$ python3 -q
>>> import numpy as np
>>> np.set_printoptions(precision=2, suppress=True, linewidth=160)
>>> X = np.array([[3, 2, 3, 1, 5, 3], [3, 2, 3, 1, 5, 3], [5, 4, 5, 3, 7, 5]])
>>> np.unique(X.round(6), axis=0).shape
(2, 6)
>>> np.allclose(X[:-1].T @ np.linalg.lstsq(X[:-1].T, X[-1])[0], X[-1])
False
>>> round(np.trace(np.linalg.pinv(X) @ X), 2)
np.float64(2.0)
>>> np.abs(np.diag(np.linalg.qr(X)[1])) > 1e-9
array([ True,  True, False])
>>> np.linalg.lstsq(X[:-1].T, X[-1])[2]
np.int32(1)
>>> M = np.array([[0, 1, 3, 0, 0, 1, 3, 3],
...     [3, 0, 1, 3, 0, 0, 1, 3],
...     [3, 3, 0, 1, 3, 0, 0, 1],
...     [1, 3, 3, 0, 1, 3, 0, 0],
...     [0, 1, 3, 3, 0, 1, 3, 0],
...     [0, 0, 1, 3, 3, 0, 1, 3],
...     [3, 0, 0, 1, 3, 3, 0, 1],
...     [1, 3, 0, 0, 1, 3, 3, 0]])
>>> rng = np.random.default_rng(22068)
>>> A2 = M + rng.integers(-2, 3, (8, 7)) @ rng.integers(-2, 3, (7, 8))
>>> A2
array([[ -8,  -2,  -5,   1,  10,  -3,  -2,   7],
       [  8,   4,  -3,  -1,  -6,  18,   2, -12],
       [  0,  -1,   8,   4,  -2,  -4,   6,   5],
       [ -5,   5,   7,  -5,  -2,   6,   4,  -6],
       [  2,  -1,   7,  -1, -13,   9,   4,  -1],
       [ 10,   2,   9,   3,  -7,   0,   7,   5],
       [  4,   3,  -6,   3,  10,   6,   4,  -4],
       [  5,  10,  -8,   3,  11,   7,   4,  -8]])
>>> np.abs(A2 - M).sum(axis=1)
array([43, 57, 37, 33, 35, 38, 31, 45])
>>> np.round(np.linalg.svd(A2 - M, compute_uv=False), 2) + 0
array([32.4 , 30.04, 15.03, 11.17,  5.83,  2.96,  0.99,  0.  ])
